In [1]: import numpy as np

In [2]: from numpy import linalg as LA

In [3]: np.set_printoptions(precision=2, suppress=True, linewidth=120)

In [4]: F = np.load("m.npy")

In [5]: F
Out[5]: 
array([[ 0.44, -1.45, -1.27],
       [ 2.34, -0.44, -1.15],
       [ 0.62, -0.22,  0.67]])

In [6]: O, evecs = LA.qr(F[:, :1])[0], LA.qr(F[:, 1:])[0]

In [7]: s = LA.svd(O.T @ evecs, compute_uv=False)

In [8]: np.round(LA.norm(O @ O.T - evecs @ evecs.T, 2), 2)
Out[8]: np.float64(1.0)

In [9]: np.degrees(np.arccos(s.clip(0, 1)))
Out[9]: array([51.21])

In [10]: rng = np.random.default_rng(746287)

In [11]: labels = rng.permutation(3)

In [12]: labels
Out[12]: array([2, 0, 1])

In [13]: Y = F[labels][:, labels]

In [14]: Y
Out[14]: 
array([[ 0.67,  0.62, -0.22],
       [-1.27,  0.44, -1.45],
       [-1.15,  2.34, -0.44]])

In [15]: np.diag(Y)
Out[15]: array([ 0.67,  0.44, -0.44])

In [16]: def softmax(z):
    ...:     e = np.exp(z - z.max(axis=-1, keepdims=True))
    ...:     return e / e.sum(axis=-1, keepdims=True)
    ...: 

In [17]: softmax(F).sum(axis=1)
Out[17]: array([1., 1., 1.])

In [18]: att = F @ F.T / np.sqrt(3)

In [19]: softmax(att)
Out[19]: 
array([[0.58, 0.37, 0.05],
       [0.09, 0.88, 0.02],
       [0.21, 0.38, 0.41]])

In [20]: Y = LA.inv(F)

In [21]: np.round(LA.slogdet(F)[0], 2)
Out[21]: np.float64(1.0)

In [22]: np.round(LA.det(F) * LA.det(Y), 2)
Out[22]: np.float64(1.0)

In [23]: np.allclose(Y, F.T)
Out[23]: False

In [24]: np.round(F @ Y, 2) + 0
Out[24]: 
array([[1., 0., 0.],
       [0., 1., 0.],
       [0., 0., 1.]])
